% ipython --no-banner

In [1]: import numpy as np

In [2]: np.set_printoptions(precision=2, suppress=True, linewidth=140)

In [3]: def rd(a):
   ...:     return np.round(a, 2) + 0
   ...: 

In [4]: F = np.load("sample5.npy")

In [5]: F
Out[5]: 
array([[ 1,  1,  1,  1,  1,  1,  1,  1],
       [ 1, -1, -1,  1, -1,  1,  1, -1],
       [ 1, -1,  1, -1, -1,  1, -1,  1],
       [ 1, -1, -1,  1,  1, -1, -1,  1],
       [ 1, -1,  1, -1,  1, -1,  1, -1]])

In [6]: np.linalg.norm(F, axis=1).argmax()
Out[6]: np.int64(0)

In [7]: rd(np.linalg.norm(F[2] - F[4]))
Out[7]: np.float64(4.0)

In [8]: rd(np.linalg.norm(F, 2))
Out[8]: np.float64(2.83)

In [9]: rd(np.linalg.norm(F) ** 2 / np.linalg.norm(F, 2) ** 2)
Out[9]: np.float64(5.0)

In [10]: rd(np.linalg.norm(F, axis=1))
Out[10]: array([2.83, 2.83, 2.83, 2.83, 2.83])

In [11]: vec = np.array([1, -3, 2, 2, -2, 1, 2, 2])

In [12]: h = np.maximum(F @ vec, 0)

In [13]: np.flatnonzero(h > 1e-9)
Out[13]: array([0, 1, 2, 3, 4])

In [14]: print(np.maximum(F @ vec, 0) - np.maximum(-F @ vec, 0))
[5 7 7 1 1]

In [15]: rd(np.tanh(F @ vec))
Out[15]: array([1.  , 1.  , 1.  , 0.76, 0.76])

In [16]: F.T @ h
Out[16]: array([ 21, -11,   5,   5,  -7,  17,   5,   5])

In [17]: np.maximum(F @ (3 * vec), 0)
Out[17]: array([15, 21, 21,  3,  3])

In [18]: r0, r1 = F[0], F[3]

In [19]: print(r0 @ r1)
0

In [20]: r0 @ r0
Out[20]: np.int64(8)

In [21]: pr = (r0 @ r1) / (r0 @ r0) * r0

In [22]: np.linalg.matrix_rank(np.outer(r0, r1))
Out[22]: np.int64(1)

In [23]: rd(np.linalg.norm(r0 + r1) ** 2 + np.linalg.norm(r0 - r1) ** 2)
Out[23]: np.float64(32.0)

In [24]: np.outer(r0, r1)
Out[24]: 
array([[ 1, -1, -1,  1,  1, -1, -1,  1],
       [ 1, -1, -1,  1,  1, -1, -1,  1],
       [ 1, -1, -1,  1,  1, -1, -1,  1],
       [ 1, -1, -1,  1,  1, -1, -1,  1],
       [ 1, -1, -1,  1,  1, -1, -1,  1],
       [ 1, -1, -1,  1,  1, -1, -1,  1],
       [ 1, -1, -1,  1,  1, -1, -1,  1],
       [ 1, -1, -1,  1,  1, -1, -1,  1]])

In [25]: r1 - pr
Out[25]: array([ 1., -1., -1.,  1.,  1., -1., -1.,  1.])

In [26]: A = np.load("w.npy")

In [27]: A
Out[27]: 
array([[  2,   1,   3,  -2,   3,   3,  -2,  -2,   3,   2],
       [  2,   0,   5,  -5,   6,   4,  -1,  -1,   6,   0],
       [  5,   3,   3,  -3,   3,   3,   0,   0,   3,  -2],
       [  5,   1,   5,  -6,   2,   3,   3,  -2,   5,   0],
       [  7,   4,   6,  -6,   4,   5,   2,  -2,   5,  -2],
       [  7,   7,   8,  -7,   3,   8,   0,   0,   4,   1],
       [  6,   4,  11, -10,   3,  11,  -3,   1,   1,   3],
       [  5,   5,  12, -13,   2,  11,  -5,   1,   3,   1],
       [  3,   6,  12, -15,   1,  12,  -3,   0,   0,  -2],
       [  4,   3,  11, -14,   2,  13,  -2,   0,  -2,  -5],
       [  1,   2,   8, -13,   3,  14,  -3,  -3,  -1,  -3],
       [  2,   1,   9, -13,   2,  14,  -4,  -6,   2,  -2],
       [ -1,  -2,   6, -10,   3,  14,  -2,  -4,  -1,  -3],
       [  0,  -3,   5, -11,   4,  16,   1,  -4,  -1,  -1],
       [ -1,   0,   8,  -8,   4,  17,   0,  -5,   1,  -3],
       [ -2,   1,   9,  -8,   6,  20,  -3,  -8,   3,   0],
       [ -2,   1,  11,  -7,   6,  20,  -5,  -5,   2,   0],
       [  0,   4,  10,  -9,   8,  17,  -2,  -8,   1,  -1],
       [  2,   7,  12, -10,   7,  20,  -2, -11,   4,   0],
       [  5,   7,  12,  -7,   9,  23,   0, -14,   3,   3],
       [  7,  10,  15, -10,  11,  21,   1, -17,   3,   3],
       [ 10,  10,  18,  -8,  13,  19,  -1, -15,   4,   2],
       [ 13,   8,  15,  -5,  10,  21,  -2, -15,   2,   0]])

In [28]: rng = np.random.default_rng(4471)

In [29]: idx = rng.permutation(10)

In [30]: Y = A[:, idx] * rng.choice([-1, 1], 10)

In [31]: Y
Out[31]: 
array([[ -3,   1,   3,   2,   3,   3,  -2,  -2,  -2,   2],
       [ -6,   0,   4,   1,   5,   6,   0,  -1,  -2,   5],
       [ -3,   3,   3,   0,   3,   3,   2,   0,  -5,   3],
       [ -5,   1,   3,  -3,   5,   2,   0,  -2,  -5,   6],
       [ -5,   4,   5,  -2,   6,   4,   2,  -2,  -7,   6],
       [ -4,   7,   8,   0,   8,   3,  -1,   0,  -7,   7],
       [ -1,   4,  11,   3,  11,   3,  -3,   1,  -6,  10],
       [ -3,   5,  11,   5,  12,   2,  -1,   1,  -5,  13],
       [  0,   6,  12,   3,  12,   1,   2,   0,  -3,  15],
       [  2,   3,  13,   2,  11,   2,   5,   0,  -4,  14],
       [  1,   2,  14,   3,   8,   3,   3,  -3,  -1,  13],
       [ -2,   1,  14,   4,   9,   2,   2,  -6,  -2,  13],
       [  1,  -2,  14,   2,   6,   3,   3,  -4,   1,  10],
       [  1,  -3,  16,  -1,   5,   4,   1,  -4,   0,  11],
       [ -1,   0,  17,   0,   8,   4,   3,  -5,   1,   8],
       [ -3,   1,  20,   3,   9,   6,   0,  -8,   2,   8],
       [ -2,   1,  20,   5,  11,   6,   0,  -5,   2,   7],
       [ -1,   4,  17,   2,  10,   8,   1,  -8,   0,   9],
       [ -4,   7,  20,   2,  12,   7,   0, -11,  -2,  10],
       [ -3,   7,  23,   0,  12,   9,  -3, -14,  -5,   7],
       [ -3,  10,  21,  -1,  15,  11,  -3, -17,  -7,  10],
       [ -4,  10,  19,   1,  18,  13,  -2, -15, -10,   8],
       [ -2,   8,  21,   2,  15,  10,   0, -15, -13,   5]])

In [32]: U, _, vt = np.linalg.svd(A.T @ Y)

In [33]: rd(np.linalg.lstsq(A, Y)[0])
Out[33]: 
array([[ 0.,  0.,  0.,  0.,  0.,  0.,  0.,  0., -1.,  0.],
       [ 0.,  1.,  0.,  0.,  0.,  0.,  0.,  0.,  0.,  0.],
       [ 0.,  0.,  0.,  0.,  1.,  0.,  0.,  0.,  0.,  0.],
       [ 0.,  0.,  0.,  0.,  0.,  0.,  0.,  0.,  0., -1.],
       [ 0.,  0.,  0.,  0.,  0.,  1.,  0.,  0.,  0.,  0.],
       [ 0.,  0.,  1.,  0.,  0.,  0.,  0.,  0.,  0.,  0.],
       [ 0.,  0.,  0., -1.,  0.,  0.,  0.,  0.,  0.,  0.],
       [ 0.,  0.,  0.,  0.,  0.,  0.,  0.,  1.,  0.,  0.],
       [-1.,  0.,  0.,  0.,  0.,  0.,  0.,  0.,  0.,  0.],
       [ 0.,  0.,  0.,  0.,  0.,  0., -1.,  0.,  0.,  0.]])

In [34]: print(idx)
[8 1 5 6 2 4 9 7 0 3]

In [35]: print(rd(U @ vt))
[[ 0.  0.  0.  0.  0.  0.  0.  0. -1.  0.]
 [ 0.  1.  0.  0.  0.  0.  0.  0.  0.  0.]
 [ 0.  0.  0.  0.  1.  0.  0.  0.  0.  0.]
 [ 0.  0.  0.  0.  0.  0.  0.  0.  0. -1.]
 [ 0.  0.  0.  0.  0.  1.  0.  0.  0.  0.]
 [ 0.  0.  1.  0.  0.  0.  0.  0.  0.  0.]
 [ 0.  0.  0. -1.  0.  0.  0.  0.  0.  0.]
 [ 0.  0.  0.  0.  0.  0.  0.  1.  0.  0.]
 [-1.  0.  0.  0.  0.  0.  0.  0.  0.  0.]
 [ 0.  0.  0.  0.  0.  0. -1.  0.  0.  0.]]
